% python3 -q
>>> import numpy as np
>>> np.set_printoptions(precision=2, suppress=True, linewidth=160, sign=" ")
>>> def tidy(a):
...     return np.round(a, 2) + 0
... 
>>> f = np.array([1, 5, 4, 0])
>>> g = np.array([-3, -3, -5, -4, 4, 0, 1, -5])
>>> W0 = np.outer(f, g)
>>> print(W0)
[[ -3  -3  -5  -4   4   0   1  -5]
 [-15 -15 -25 -20  20   0   5 -25]
 [-12 -12 -20 -16  16   0   4 -20]
 [  0   0   0   0   0   0   0   0]]
>>> w1 = np.array([[2, 9, 8, -6],
...     [-3, 3, 8, -6],
...     [6, -7, -5, -3],
...     [6, 4, 4, -6],
...     [5, -6, 8, 4],
...     [2, -8, 2, 3],
...     [4, 8, -2, -3],
...     [7, -7, -8, -3]])
>>> coef = np.array([-1, 1, 1, 1])
>>> act = np.maximum(W0 @ w1 + coef, 0)
>>> print((act > 0).astype(int))
[[ 0  1  1  1]
 [ 0  1  1  1]
 [ 0  1  1  1]
 [ 0  1  1  1]]
>>> print(np.linalg.matrix_rank(act))
2
>>> print((act > 0).mean(axis=0))
[ 0.  1.  1.  1.]
>>> W2 = np.array([[1, -1, 2], [1, 0, -1], [1, 1, -1], [-1, 1, 0]])
>>> print(w1 @ W2)
[[ 25   0 -13]
 [ 14   5 -17]
 [ -3 -14  24]
 [ 20  -8   4]
 [  3   7   8]
 [ -7   3  10]
 [ 13  -9   2]
 [ -5 -18  29]]
>>> print(act @ W2)
[[ -69  136  -35]
 [-349  672 -167]
 [-279  538 -134]
 [   1    2   -2]]
>>> print((act @ W2).round(6).argmax(axis=1))
[ 1  1  1  1]
>>> r = np.linalg.matrix_rank(W0)
>>> print(r)
1
>>> N = np.linalg.svd(W0)[2][r:].T
>>> print(np.linalg.matrix_rank(W0.T @ W0), np.linalg.matrix_rank(W0 @ W0.T))
1 1
>>> x0 = np.array([7, 2, 7, 9, 5, 5, 1, 2])
>>> print(W0 @ np.ones(8))
[-15. -75. -60.   0.]
>>> print(W0 @ np.eye(8)[6])
[ 1.  5.  4.  0.]
>>> print(np.linalg.norm(W0 @ x0) <= np.linalg.norm(W0, 2) * np.linalg.norm(x0) + 1e-9)
True
>>> data = np.load("test0.npy")
>>> print(data)
[[ 1.07 -0.92  1.5   0.06 -0.23 -0.72  1.01]
 [ 0.72 -0.01  0.15 -0.16  0.9  -1.59 -1.4 ]
 [ 0.66 -0.22 -0.94  0.95  1.61 -0.28  1.2 ]
 [-0.54 -0.5  -1.76  0.1  -0.63 -1.33  0.8 ]
 [-1.43 -0.68  0.35 -1.75  0.8   0.05 -0.07]]
>>> print(tidy(np.linalg.norm(data[3] - data[4])))
3.66
>>> print(tidy(np.linalg.norm(data, axis=1)))
[ 2.42  2.42  2.53  2.54  2.52]
>>> def softmax(z):
...     e = np.exp(z - z.max(axis=-1, keepdims=True))
...     return e / e.sum(axis=-1, keepdims=True)
... 
>>> print(tidy(softmax(data).sum(axis=1)))
[ 1.  1.  1.  1.  1.]
>>> att = data @ data.T / np.sqrt(7)
>>> print(softmax(att).round(6).argmax(axis=1))
[ 0  1  2  3  4]
>>> print(tidy(softmax(att)))
[[ 0.7   0.09  0.1   0.06  0.06]
 [ 0.09  0.68  0.09  0.07  0.08]
 [ 0.08  0.07  0.69  0.12  0.03]
 [ 0.05  0.06  0.12  0.72  0.06]
 [ 0.05  0.07  0.04  0.06  0.77]]
>>> F = np.load("case5.npy")
>>> print(F)
[[-6  3 -8  1 -4  5  2 -5]
 [ 0 -8 -4  0 -7 -2  3 -7]
 [ 0  0  7 -1 -3 -9 -4 -8]
 [ 0  0  0  9  2  0 -9 -1]
 [ 0  0  0  0  8  3  3 -8]
 [ 0  0  0  0  0 -3  7 -6]
 [ 0  0  0  0  0  0 -1 -7]
 [ 0  0  0  0  0  0  0  3]]
>>> M2 = F ** -1
Traceback (most recent call last):
  File "<python-input-36>", line 1, in <module>
    M2 = F ** -1
         ~~^^~~~
ValueError: Integers to negative integer powers are not allowed.
>>> M2 = np.linalg.invert(F)
Traceback (most recent call last):
  File "<python-input-37>", line 1, in <module>
    M2 = np.linalg.invert(F)
         ^^^^^^^^^^^^^^^^
AttributeError: module 'numpy.linalg' has no attribute 'invert'
>>> M2 = np.linalg.inv(F)
>>> print(tidy(np.linalg.cond(F)))
230.61
>>> print(tidy(np.linalg.inv(M2)))
[[-6.  3. -8.  1. -4.  5.  2. -5.]
 [ 0. -8. -4.  0. -7. -2.  3. -7.]
 [ 0.  0.  7. -1. -3. -9. -4. -8.]
 [ 0.  0.  0.  9.  2.  0. -9. -1.]
 [ 0.  0.  0.  0.  8.  3.  3. -8.]
 [ 0.  0.  0.  0.  0. -3.  7. -6.]
 [ 0.  0.  0.  0.  0.  0. -1. -7.]
 [ 0.  0.  0.  0.  0.  0.  0.  3.]]
>>> print(np.allclose(M2, F.T))
False
